% python3 -q
>>> import numpy as np
>>> from numpy import linalg as LA
>>> np.set_printoptions(precision=3, suppress=True, linewidth=120, sign=" ")
>>> r0 = np.array([0, 1, 2, 2])
>>> r1 = np.array([1, 2, 0, 2])
>>> X = np.outer(r0, r1)
>>> X
array([[ 0,  0,  0,  0],
       [ 1,  2,  0,  2],
       [ 2,  4,  0,  4],
       [ 2,  4,  0,  4]])
>>> ang = np.radians(45)
>>> R = np.eye(4)
>>> R[2, 2] = R[3, 3] = np.cos(ang)
>>> R[2, 3], R[3, 2] = -np.sin(ang), np.sin(ang)
>>> R
array([[ 1.   ,  0.   ,  0.   ,  0.   ],
       [ 0.   ,  1.   ,  0.   ,  0.   ],
       [ 0.   ,  0.   ,  0.707, -0.707],
       [ 0.   ,  0.   ,  0.707,  0.707]])
>>> Y = X @ R.T
>>> np.round(LA.svd(X, compute_uv=False), 3) + 0, np.round(LA.svd(Y, compute_uv=False), 3) + 0
(array([ 9.,  0.,  0.,  0.]), array([ 9.,  0.,  0.,  0.]))
>>> np.abs(Y - X).max(axis=0)
array([ 0.   ,  0.   ,  2.828,  1.172])
>>> A = np.loadtxt("x.csv", delimiter=",")
>>> A
array([[21.,  3.,  0.,  0.,  2.,  3.],
       [ 2.,  5.,  2.,  0.,  0.,  1.],
       [ 3.,  3., 12.,  0.,  2.,  2.],
       [ 2.,  1.,  3., 17.,  3.,  3.],
       [ 3.,  0.,  1.,  2., -9.,  0.],
       [ 0.,  1.,  2.,  0.,  3., 23.]])
>>> Y = A / LA.norm(A, axis=1, keepdims=True)
>>> gram = Y @ Y.T
>>> LA.norm(Y, axis=1)
array([ 1.,  1.,  1.,  1.,  1.,  1.])
>>> round(float(np.degrees(np.arccos(np.clip(gram[5, 0], -1, 1)))), 3)
81.051
>>> (gram - 2 * np.eye(6)).round(6).argmax(axis=1)
array([ 1,  2,  1,  2,  0,  2])
>>> r0, r1 = A[0], A[1]
>>> r0 @ r1
np.float64(60.0)
>>> pr = (r0 @ r1) / (r0 @ r0) * r0
>>> pr
array([ 2.721,  0.389,  0.   ,  0.   ,  0.259,  0.389])
>>> LA.matrix_rank(np.outer(r0, r1))
np.int64(1)
>>> x = np.array([-4, 3, -2, 0, -4, 1])
>>> target = A @ x
>>> c, lr = np.zeros(6), 1 / LA.norm(A, 2) ** 2
>>> for i in range(4):
...     c -= lr * A.T @ (A @ c - target)
...     if i % 1 == 0: print(i, round(LA.norm(A @ c - target), 3))
... 
0 42.722
1 32.485
2 28.18
3 25.252
>>> round(float(LA.cond(A)), 3)
6.385
>>> F = np.array([[-2.0, 1.0, 1.0, 1.0],
...     [1.0, -2.0, 1.0, 1.0],
...     [1.0, 1.0, -2.0, 1.0],
...     [1.0, 1.0, 1.0, -2.0]])
>>> gram = A.T @ A
>>> np.allclose(gram, gram.T)
True
>>> LA.eigvalsh(gram)[::-1]
array([ 665.881,  429.158,  287.616,  141.129,   85.884,   16.331])
>>> gram
array([[ 467.,   84.,   49.,   40.,   27.,   77.],
       [  84.,   45.,   51.,   17.,   18.,   46.],
       [  49.,   51.,  162.,   53.,   30.,   81.],
       [  40.,   17.,   53.,  293.,   33.,   51.],
       [  27.,   18.,   30.,   33.,  107.,   88.],
       [  77.,   46.,   81.,   51.,   88.,  552.]])
>>> np.einsum("ii->", F)
np.float64(-8.0)
>>> round(float(LA.eigvals(F).sum().real), 3)
-8.0
>>> ang = np.radians(72)
>>> R = np.eye(4)
>>> R[1, 1] = R[3, 3] = np.cos(ang)
>>> R[1, 3], R[3, 1] = -np.sin(ang), np.sin(ang)
>>> R
array([[ 1.   ,  0.   ,  0.   ,  0.   ],
       [ 0.   ,  0.309,  0.   , -0.951],
       [ 0.   ,  0.   ,  1.   ,  0.   ],
       [ 0.   ,  0.951,  0.   ,  0.309]])
>>> Y = F @ R.T
>>> np.abs(Y - F).max(axis=0)
array([ 0.   ,  1.642,  0.   ,  2.593])
>>> np.allclose(F @ F.T, Y @ Y.T)
True
>>> O, R = LA.qr(F)
>>> O.round(3) + 0
array([[-0.756,  0.169,  0.258,  0.577],
       [ 0.378, -0.676,  0.258,  0.577],
       [ 0.378,  0.507, -0.516,  0.577],
       [ 0.378,  0.507,  0.775,  0.   ]])
>>> round(np.trace(O @ O.T), 3)
np.float64(4.0)
>>> np.round(abs(R[0, 0]), 3), np.round(LA.norm(F[:, 0]), 3)
(np.float64(2.646), np.float64(2.646))
>>> O @ R
array([[-2.,  1.,  1.,  1.],
       [ 1., -2.,  1.,  1.],
       [ 1.,  1., -2.,  1.],
       [ 1.,  1.,  1., -2.]])
>>> np.abs(np.diag(R))
array([ 2.646,  2.535,  2.324,  1.732])
